>>> import numpy as np
>>> np.set_printoptions(precision=3, suppress=True, linewidth=200)
>>> A = np.array([[0, 0, 1, 0, 0, 1],
...     [0, 0, 0, 0, 0, 0],
...     [1, 0, 0, 0, 0, 0],
...     [0, 0, 0, 0, 0, 1],
...     [0, 0, 0, 0, 0, 1],
...     [1, 0, 0, 1, 1, 0]])
>>> print(np.linalg.cond(A) > 100)
True
>>> print([round(float(x), 3) for x in np.linalg.svd(A, compute_uv=False)[:3]])
[1.848, 1.848, 0.765]
>>> print(np.linalg.matrix_rank(A, rtol=0.1))
4
>>> blk = np.stack([A, -2 * A, A[::-1]])
>>> print(blk.sum(axis=0))
[[ 1  0 -1  1  1 -1]
 [ 0  0  0  0  0  1]
 [-1  0  0  0  0  1]
 [ 1  0  0  0  0 -1]
 [ 0  0  0  0  0 -1]
 [-1  0  1 -1 -1  1]]
>>> print((blk @ A.T).shape)
(3, 6, 6)
>>> print(np.einsum("bij,cij->bc", blk, blk))
[[  8 -16   0]
 [-16  32   0]
 [  0   0   8]]
>>> rng = np.random.default_rng(476)
>>> B = A + rng.integers(-2, 3, (6, 4)) @ rng.integers(-2, 3, (4, 6))
>>> print(B)
[[ 0 -1 -2 -5  6 -5]
 [ 8 12  8  2  0 -4]
 [ 7 10  7  0  1 -5]
 [ 0  4  4  2 -8  5]
 [-4 -3  1  1 -4  5]
 [-1 -1  2  2 -1  2]]
>>> print(np.abs(B - A).sum(axis=1))
[21 34 29 22 17 10]
>>> print(B - A)
[[ 0 -1 -3 -5  6 -6]
 [ 8 12  8  2  0 -4]
 [ 6 10  7  0  1 -5]
 [ 0  4  4  2 -8  4]
 [-4 -3  1  1 -4  4]
 [-2 -1  2  1 -2  2]]
>>> print(np.round(np.linalg.svd(B - A, compute_uv=False), 3) + 0)
[23.119 15.775  3.51   2.716  0.     0.   ]
>>> print(np.round(np.linalg.det(A), 3))
0.0
>>> print((A != 0).astype(int))
[[0 0 1 0 0 1]
 [0 0 0 0 0 0]
 [1 0 0 0 0 0]
 [0 0 0 0 0 1]
 [0 0 0 0 0 1]
 [1 0 0 1 1 0]]
>>> print(A - A[0])
[[ 0  0  0  0  0  0]
 [ 0  0 -1  0  0 -1]
 [ 1  0 -1  0  0 -1]
 [ 0  0 -1  0  0  0]
 [ 0  0 -1  0  0  0]
 [ 1  0 -1  1  1 -1]]
>>> print(np.abs(A).max())
1
>>> print(A.sum(axis=0))
[2 0 1 1 1 3]
>>> print(A.mean(axis=0))
[0.333 0.    0.167 0.167 0.167 0.5  ]
>>> print(np.round(np.linalg.svd(A, compute_uv=False), 3) + 0)
[1.848 1.848 0.765 0.765 0.    0.   ]
>>> print(round(np.linalg.norm(A), 3))
2.828
>>> B = np.array([[0, 3, 1, 0], [2, 2, 0, 2], [1, 2, 3, 3], [0, 2, 0, 2]])
>>> F = np.tril(B)
>>> print(F)
[[0 0 0 0]
 [2 2 0 0]
 [1 2 3 0]
 [0 2 0 2]]
>>> print(np.prod(np.diag(F)), np.round(np.linalg.det(F), 3))
0 0.0
>>> print([int(np.linalg.matrix_rank(np.linalg.matrix_power(F, p))) for p in range(1, 5)])
[3, 3, 3, 3]
>>> print(np.linalg.matrix_power(F - np.diag(np.diag(F)), 4))
[[0 0 0 0]
 [0 0 0 0]
 [0 0 0 0]
 [0 0 0 0]]
>>> print(np.round(F @ np.linalg.pinv(F) @ F, 3) + 0)
[[0. 0. 0. 0.]
 [2. 2. 0. 0.]
 [1. 2. 3. 0.]
 [0. 2. 0. 2.]]
>>> print(np.allclose(F[:-1].T @ np.linalg.lstsq(F[:-1].T, F[-1])[0], F[-1]))
False
>>> print(np.unique(F.round(6), axis=0).shape)
(4, 4)
>>> print(round(np.trace(np.linalg.pinv(F) @ F), 3))
3.0
>>> print(np.linalg.lstsq(F[:-1].T, F[-1])[2])
2
>>> print(np.abs(np.diag(np.linalg.qr(F)[1])) > 1e-9)
[ True  True  True False]
